>>> import numpy as np
>>> np.set_printoptions(precision=2, suppress=True, linewidth=100, legacy="1.25")
>>> def rnd(a):
...     return np.round(a, 2) + 0
... 
>>> Y = np.array([[-9, -7], [8, 4]])
>>> C = np.array([[1, 0], [2, 2]])
>>> J = np.kron(Y, C)
>>> J
array([[ -9,   0,  -7,   0],
       [-18, -18, -14, -14],
       [  8,   0,   4,   0],
       [ 16,  16,   8,   8]])
>>> x0 = np.array([1, -1, -1, 0])
>>> J @ (2 * x0)
array([ -4,  28,   8, -16])
>>> (J * x0).sum(axis=1)
array([-2, 14,  4, -8])
>>> q = J.astype(float).copy()
>>> for j in range(4):
...     q[:, j] -= q[:, :j] @ (q[:, :j].T @ q[:, j])
...     q[:, j] /= np.linalg.norm(q[:, j])
... 
>>> rnd(q.T @ J)
array([[26.93, 21.54, 17.64, 14.11],
       [ 0.  , 10.77,  0.  ,  7.06],
       [ 0.  ,  0.  ,  3.71,  2.97],
       [ 0.  ,  0.  ,  0.  ,  1.49]])
>>> rnd(q)
array([[-0.33,  0.67, -0.3 ,  0.59],
       [-0.67, -0.33, -0.59, -0.3 ],
       [ 0.3 , -0.59, -0.33,  0.67],
       [ 0.59,  0.3 , -0.67, -0.33]])
>>> rnd(np.linalg.svd(q, compute_uv=False))
array([1., 1., 1., 1.])
>>> rnd(np.linalg.norm(q, axis=0))
array([1., 1., 1., 1.])
>>> rnd(q @ q.T)
array([[1., 0., 0., 0.],
       [0., 1., 0., 0.],
       [0., 0., 1., 0.],
       [0., 0., 0., 1.]])
>>> r0 = np.array([-3, 2, -2, 3])
>>> Y = J + np.outer(r0, np.eye(4)[1])
>>> rnd(np.linalg.det(Y) / np.linalg.det(J)), rnd(1 + np.linalg.solve(J, r0)[1])
(3.03, 3.03)
>>> Y
array([[ -9.,  -3.,  -7.,   0.],
       [-18., -16., -14., -14.],
       [  8.,  -2.,   4.,   0.],
       [ 16.,  19.,   8.,   8.]])
>>> np.linalg.matrix_rank(Y - J)
1
>>> A = np.load("w.npy")
>>> A
array([[  7,  -8,  -9,   0,   0,   0],
       [ -1,   4,  -9,   0,   0,   0],
       [ -9,   3,  -4,   0,   0,   0],
       [-14,  16,  18,  -7,   8,   9],
       [  2,  -8,  18,   1,  -4,   9],
       [ 18,  -6,   8,   9,  -3,   4]])
>>> A @ A
array([[ 138, -115,   45,    0,    0,    0],
       [  70,   -3,    9,    0,    0,    0],
       [ -30,   72,   70,    0,    0,    0],
       [   0,    0,    0,  138, -115,   45],
       [   0,    0,    0,   70,   -3,    9],
       [   0,    0,    0,  -30,   72,   70]])
>>> (A + A.T) / 2
array([[ 7. , -4.5, -9. , -7. ,  1. ,  9. ],
       [-4.5,  4. , -3. ,  8. , -4. , -3. ],
       [-9. , -3. , -4. ,  9. ,  9. ,  4. ],
       [-7. ,  8. ,  9. , -7. ,  4.5,  9. ],
       [ 1. , -4. ,  9. ,  4.5, -4. ,  3. ],
       [ 9. , -3. ,  4. ,  9. ,  3. ,  4. ]])
>>> np.allclose(A @ A.T, A.T @ A)
False
